$ python -q
>>> import numpy as np
>>> np.set_printoptions(suppress=True, linewidth=200)
>>> A = np.load("test15.npy")
>>> print(A)
[[11  1 -2 -2  1]
 [ 2  7 -1  0 -1]
 [-1 -1 10  1  1]
 [ 0  1 -2  7 -1]
 [ 1  1 -1  2  8]]
>>> np.round(np.linalg.norm(A), 3)
np.float64(20.396)
>>> np.round(np.linalg.svd(A, compute_uv=False), 3)
array([12.953,  9.588,  8.51 ,  7.133,  5.745])
>>> A.sum(axis=1)
array([ 9,  7, 10,  5, 11])
>>> O = A.astype(float).copy()
>>> for j in range(5):
...     O[:, j] -= O[:, :j] @ (O[:, :j].T @ O[:, j])
...     O[:, j] /= np.linalg.norm(O[:, j])
... 
>>> print(np.round(O.T @ O, 3) + 0)
[[1. 0. 0. 0. 0.]
 [0. 1. 0. 0. 0.]
 [0. 0. 1. 0. 0.]
 [0. 0. 0. 1. 0.]
 [0. 0. 0. 0. 1.]]
>>> print(np.round(np.poly(A), 3))
[     1.    -43.    733.  -6201.  26027. -43305.]
>>> np.einsum("ij,ji->", A, A)
np.int64(383)
>>> np.round(np.linalg.eigvals(A), 3)
array([12.279+0.j   ,  8.577+2.009j,  8.577-2.009j,  6.029+0.j   ,  7.539+0.j   ])
>>> u = np.array([2, 0]) + 0.5
>>> m1 = np.eye(2) - 2 * np.outer(u, u) / (u @ u)
>>> m1.round(3)
array([[-0.923, -0.385],
       [-0.385,  0.923]])
>>> np.count_nonzero(m1)
np.int64(4)
>>> m1[2]
Traceback (most recent call last):
  File "<python-input-17>", line 1, in <module>
    m1[2]
    ~~^^^
IndexError: index 2 is out of bounds for axis 0 with size 2
>>> np.round(np.abs(m1).max(), 3)
np.float64(0.923)
>>> np.round(m1.sum(axis=0), 3)
array([-1.308,  0.538])
>>> print(np.round(m1 - m1[0], 3))
[[0.    0.   ]
 [0.538 1.308]]
>>> print(np.round(m1.sum(axis=1), 3))
[-1.308  0.538]
>>> np.round(np.diff(m1, axis=0), 3)
array([[0.538, 1.308]])
>>> np.unravel_index(np.abs(m1).argmax(), m1.shape)
(np.int64(0), np.int64(0))
>>> U, s, Vt = np.linalg.svd(m1, full_matrices=False)
>>> (s > 1e-8).sum()
np.int64(2)
>>> round(float(np.sqrt((s ** 2).sum())), 3), round(float(np.linalg.norm(m1)), 3)
(1.414, 1.414)
>>> s / s[0]
array([1., 1.])
>>> s
array([1., 1.])
>>> O = m1.astype(float).copy()
>>> for j in range(2):
...     O[:, j] -= O[:, :j] @ (O[:, :j].T @ O[:, j])
...     O[:, j] /= np.linalg.norm(O[:, j])
... 
>>> np.round(O.T @ m1, 3) + 0
array([[1., 0.],
       [0., 1.]])
>>> O.round(3)
array([[-0.923, -0.385],
       [-0.385,  0.923]])
>>> round(np.abs(np.linalg.eigvals(A)).max(), 3)
np.float64(12.279)
>>> print(np.linalg.matrix_power(A, 3))
[[1482  281 -617 -508  247]
 [ 504  392 -295 -169 -140]
 [-357 -196 1001  325  209]
 [  79  169 -433  239 -235]
 [ 366  268 -428  242  439]]
>>> (A - A.T) / 2
array([[ 0. , -0.5, -0.5, -1. ,  0. ],
       [ 0.5,  0. ,  0. , -0.5, -1. ],
       [ 0.5,  0. ,  0. ,  1.5,  1. ],
       [ 1. ,  0.5, -1.5,  0. , -1.5],
       [ 0. ,  1. , -1. ,  1.5,  0. ]])
>>> J = np.array([[0, 0, 2, 1, -1],
...     [0, 0, 1, 3, 0],
...     [-2, -1, 0, 1, -1],
...     [-1, -3, -1, 0, 0],
...     [1, 0, 1, 0, 0]])
>>> rng = np.random.default_rng(27)
>>> labels = rng.permutation(5)
>>> labels
array([1, 0, 2, 3, 4])
>>> M2 = J[labels][:, labels]
>>> M2
array([[ 0,  0,  1,  3,  0],
       [ 0,  0,  2,  1, -1],
       [-1, -2,  0,  1, -1],
       [-3, -1, -1,  0,  0],
       [ 0,  1,  1,  0,  0]])
>>> np.round(np.linalg.det(M2), 3), round(float(np.linalg.det(J[labels])), 3)
(np.float64(0.0), 0.0)
>>> U, s, Vt = np.linalg.svd(J)
>>> s.round(3) + 0
array([3.884, 3.884, 1.708, 1.708, 0.   ])
>>> print(np.argmax(s[:-1] / (s[1:] + 1e-6)) + 1)
4
>>> M2 = U[:, :4] @ np.diag(s[:4]) @ Vt[:4]
>>> np.linalg.matrix_rank(M2)
np.int64(4)
>>> M2.round(3) + 0
array([[ 0.,  0.,  2.,  1., -1.],
       [ 0.,  0.,  1.,  3.,  0.],
       [-2., -1.,  0.,  1., -1.],
       [-1., -3., -1.,  0.,  0.],
       [ 1.,  0.,  1.,  0.,  0.]])
>>> round(np.linalg.norm(J - M2) / np.linalg.norm(J), 3)
np.float64(0.0)
>>> print(np.round(np.linalg.norm(J - M2, 2), 3), round(float(s[4]), 3))
0.0 0.0
>>> F = np.array([[0.0, 0.0, 0.0, 1.0, 2.0, 3.0, 3.0, 3.0],
...     [0.0, -1.0, 0.0, 0.0, 0.0, 0.0, 0.0, 0.0],
...     [0.0, 0.0, -1.0, 0.0, 0.0, 0.0, 0.0, 0.0],
...     [1.0, 0.0, 0.0, 0.0, 2.0, 3.0, 3.0, 3.0],
...     [2.0, 0.0, 0.0, 2.0, 3.0, 6.0, 6.0, 6.0],
...     [3.0, 0.0, 0.0, 3.0, 6.0, 8.0, 9.0, 9.0],
...     [3.0, 0.0, 0.0, 3.0, 6.0, 9.0, 8.0, 9.0],
...     [3.0, 0.0, 0.0, 3.0, 6.0, 9.0, 9.0, 8.0]])
>>> evals, V = np.linalg.eigh(F)
>>> np.round(V.T @ V, 3) + 0
array([[1., 0., 0., 0., 0., 0., 0., 0.],
       [0., 1., 0., 0., 0., 0., 0., 0.],
       [0., 0., 1., 0., 0., 0., 0., 0.],
       [0., 0., 0., 1., 0., 0., 0., 0.],
       [0., 0., 0., 0., 1., 0., 0., 0.],
       [0., 0., 0., 0., 0., 1., 0., 0.],
       [0., 0., 0., 0., 0., 0., 1., 0.],
       [0., 0., 0., 0., 0., 0., 0., 1.]])
>>> np.round(V.T @ F @ V, 3) + 0
array([[-1.,  0.,  0.,  0.,  0.,  0.,  0.,  0.],
       [ 0., -1.,  0.,  0.,  0.,  0.,  0.,  0.],
       [ 0.,  0., -1.,  0.,  0.,  0.,  0.,  0.],
       [ 0.,  0.,  0., -1.,  0.,  0.,  0.,  0.],
       [ 0.,  0.,  0.,  0., -1.,  0.,  0.,  0.],
       [ 0.,  0.,  0.,  0.,  0., -1.,  0.,  0.],
       [ 0.,  0.,  0.,  0.,  0.,  0., -1.,  0.],
       [ 0.,  0.,  0.,  0.,  0.,  0.,  0., 32.]])
>>> np.round(V @ np.diag(evals) @ V.T, 3) + 0
array([[ 0.,  0.,  0.,  1.,  2.,  3.,  3.,  3.],
       [ 0., -1.,  0.,  0.,  0.,  0.,  0.,  0.],
       [ 0.,  0., -1.,  0.,  0.,  0.,  0.,  0.],
       [ 1.,  0.,  0.,  0.,  2.,  3.,  3.,  3.],
       [ 2.,  0.,  0.,  2.,  3.,  6.,  6.,  6.],
       [ 3.,  0.,  0.,  3.,  6.,  8.,  9.,  9.],
       [ 3.,  0.,  0.,  3.,  6.,  9.,  8.,  9.],
       [ 3.,  0.,  0.,  3.,  6.,  9.,  9.,  8.]])
>>> print(evals.sum(), np.trace(F))
25.0 25.0
>>> np.unique(evals.round(6) + 0, return_counts=True)[1]
array([7, 1])
>>> np.linalg.cond(F) > 100
np.False_
>>> np.round(np.linalg.norm(F, 2) / np.linalg.norm(F), 3)
np.float64(0.997)
>>> [round(float(x), 3) for x in np.linalg.svd(F, compute_uv=False)[:3]]
[32.0, 1.0, 1.0]
>>> np.argsort(-np.linalg.norm(F, axis=0).round(6), kind="stable")[:3]
array([5, 6, 7])
>>> round(np.log10(np.linalg.cond(F)))
2
>>> cov = F.T @ F
>>> np.round(np.linalg.svd(F, compute_uv=False) ** 2, 3)
array([1024.,    1.,    1.,    1.,    1.,    1.,    1.,    1.])
>>> np.round(np.linalg.eigvalsh(cov)[::-1], 3)
array([1024.,    1.,    1.,    1.,    1.,    1.,    1.,    1.])
>>> np.trace(cov), (F ** 2).sum()
(np.float64(1031.0), np.float64(1031.0))
>>> labels = rng.permutation(2)
>>> labels
array([0, 1])
>>> M2 = m1[labels][:, labels]
>>> np.round(np.sort(np.abs(np.linalg.eigvals(M2))), 3)
array([1., 1.])
>>> M2.round(3)
array([[-0.923, -0.385],
       [-0.385,  0.923]])
>>> M2 = F / np.sqrt((F ** 2).mean(axis=1, keepdims=True))
>>> M2[7].round(3)
array([0.507, 0.   , 0.   , 0.507, 1.014, 1.521, 1.521, 1.352])
>>> E = np.array([[3, 1, 0], [0, -3, 1], [0, 0, -2]])
>>> E
array([[ 3,  1,  0],
       [ 0, -3,  1],
       [ 0,  0, -2]])
>>> x = np.array([1, 2, 1])
>>> h = np.maximum(E @ x, 0)
>>> print(np.round(np.tanh(E @ x), 3))
[ 1.    -1.    -0.964]
>>> print(np.flatnonzero(h > 1e-9))
[0]
>>> np.maximum(E @ (3 * x), 0)
array([15,  0,  0])
>>> np.maximum(E @ x, 0) - np.maximum(-E @ x, 0)
array([ 5, -5, -2])
>>> u = np.array([7, 6, 9])
>>> print(np.correlate(E[2], E[1], "full"))
[ 0  0 -2  6  0]
>>> labels = rng.permutation(3)
>>> labels
array([0, 1, 2])
>>> M2 = E[labels][:, labels]
>>> round(float(np.linalg.det(M2)), 3), round(np.linalg.det(E[labels]), 3)
(18.0, np.float64(18.0))
>>> np.trace(M2)
np.int64(-2)
>>> M2 = E[0, 0] * E[1:] - np.outer(E[1:, 0], E[0])
>>> M2
array([[ 0, -9,  3],
       [ 0,  0, -6]])
>>> E[:, 0] / E[0, 0]
array([1., 0., 0.])
>>> np.linalg.matrix_rank(M2), np.linalg.matrix_rank(E)
(np.int64(2), np.int64(3))
>>> np.flatnonzero(~M2.round(6).any(axis=1))
array([], dtype=int64)
>>> u = np.array([2, -3, -2, -3, 1])
>>> W0 = np.array([np.roll(u, i) for i in range(5)])
>>> W0
array([[ 2, -3, -2, -3,  1],
       [ 1,  2, -3, -2, -3],
       [-3,  1,  2, -3, -2],
       [-2, -3,  1,  2, -3],
       [-3, -2, -3,  1,  2]])
>>> O, R = np.linalg.qr(W0)
>>> print(np.round(O @ R, 3))
[[ 2. -3. -2. -3.  1.]
 [ 1.  2. -3. -2. -3.]
 [-3.  1.  2. -3. -2.]
 [-2. -3.  1.  2. -3.]
 [-3. -2. -3.  1.  2.]]
>>> O.shape, R.shape
((5, 5), (5, 5))
>>> print(np.round(np.trace(O @ O.T), 3))
5.0
>>> print(np.kron(np.eye(2, dtype=int), W0))
[[ 2 -3 -2 -3  1  0  0  0  0  0]
 [ 1  2 -3 -2 -3  0  0  0  0  0]
 [-3  1  2 -3 -2  0  0  0  0  0]
 [-2 -3  1  2 -3  0  0  0  0  0]
 [-3 -2 -3  1  2  0  0  0  0  0]
 [ 0  0  0  0  0  2 -3 -2 -3  1]
 [ 0  0  0  0  0  1  2 -3 -2 -3]
 [ 0  0  0  0  0 -3  1  2 -3 -2]
 [ 0  0  0  0  0 -2 -3  1  2 -3]
 [ 0  0  0  0  0 -3 -2 -3  1  2]]
>>> np.round(np.poly(W0), 3)
array([    1.,   -10.,    25.,   170., -1045.,  3025.])
>>> print(round(float(np.linalg.det(W0[::-1])), 3))
-3025.0
>>> print(round(np.linalg.det(W0.T), 3))
-3025.0
>>> round(float(np.linalg.eigvals(W0).sum().real), 3)
10.0
>>> np.einsum("ij,ji->", W0, W0)
np.int64(50)
>>> np.round(np.linalg.eigvals(W0), 3)
array([-5.   +0.j   ,  5.427+3.216j,  5.427-3.216j,  2.073+3.302j,  2.073-3.302j])
>>> print(round(np.linalg.det(2 * W0), 3), np.round(np.linalg.det(W0), 3))
-96800.0 -3025.0
>>> x = np.array([4, 0, 5, 0, -3])
>>> W0 @ x
array([ -5,  -2,   4,   6, -33])
>>> np.sign((W0 @ x).round(6))
array([-1, -1,  1,  1, -1])
>>> W0 @ np.eye(5)[3]
array([-3., -2., -3.,  2.,  1.])
>>> T = np.stack([W0, -1 * W0, W0[::-1]])
>>> T.sum(axis=0)
array([[-3, -2, -3,  1,  2],
       [-2, -3,  1,  2, -3],
       [-3,  1,  2, -3, -2],
       [ 1,  2, -3, -2, -3],
       [ 2, -3, -2, -3,  1]])
>>> np.linalg.matrix_rank(T)
array([5, 5, 5])
>>> O, V = np.linalg.qr(A[:, :3])[0], np.linalg.qr(A[:, 3:])[0]
>>> s = np.linalg.svd(O.T @ V, compute_uv=False)
>>> round(float(np.linalg.norm(O @ O.T - V @ V.T, 2)), 3)
1.0
>>> feats = np.array([[0.7, 0.1, 0.2, 2.8, -0.7, -2.5, -0.4],
...     [-0.1, 0.4, 0.2, -0.1, 0.0, 1.8, -0.3],
...     [-1.1, -0.2, -2.0, 0.5, 0.0, 0.7, 1.9],
...     [0.0, -2.1, -0.4, -0.8, 0.8, -1.3, 0.2],
...     [1.9, -1.2, 0.1, -0.9, 0.9, -1.5, 1.3],
...     [-0.6, 1.3, 0.0, 0.3, 0.8, 0.1, -1.9],
...     [-1.1, 0.9, -1.6, 0.2, 0.7, -0.7, 1.4]])
>>> feats[4] = feats[1] + 0.02 * rng.normal(size=7)
>>> feats.round(3)
array([[ 0.7  ,  0.1  ,  0.2  ,  2.8  , -0.7  , -2.5  , -0.4  ],
       [-0.1  ,  0.4  ,  0.2  , -0.1  ,  0.   ,  1.8  , -0.3  ],
       [-1.1  , -0.2  , -2.   ,  0.5  ,  0.   ,  0.7  ,  1.9  ],
       [ 0.   , -2.1  , -0.4  , -0.8  ,  0.8  , -1.3  ,  0.2  ],
       [-0.104,  0.422,  0.191, -0.126, -0.009,  1.776, -0.337],
       [-0.6  ,  1.3  ,  0.   ,  0.3  ,  0.8  ,  0.1  , -1.9  ],
       [-1.1  ,  0.9  , -1.6  ,  0.2  ,  0.7  , -0.7  ,  1.4  ]])
>>> cov = feats.T @ feats
>>> np.round(np.linalg.svd(feats, compute_uv=False) ** 2, 3) + 0
array([19.835, 16.685, 10.39 ,  4.98 ,  1.497,  0.092,  0.   ])
>>> np.allclose(cov, cov.T)
True
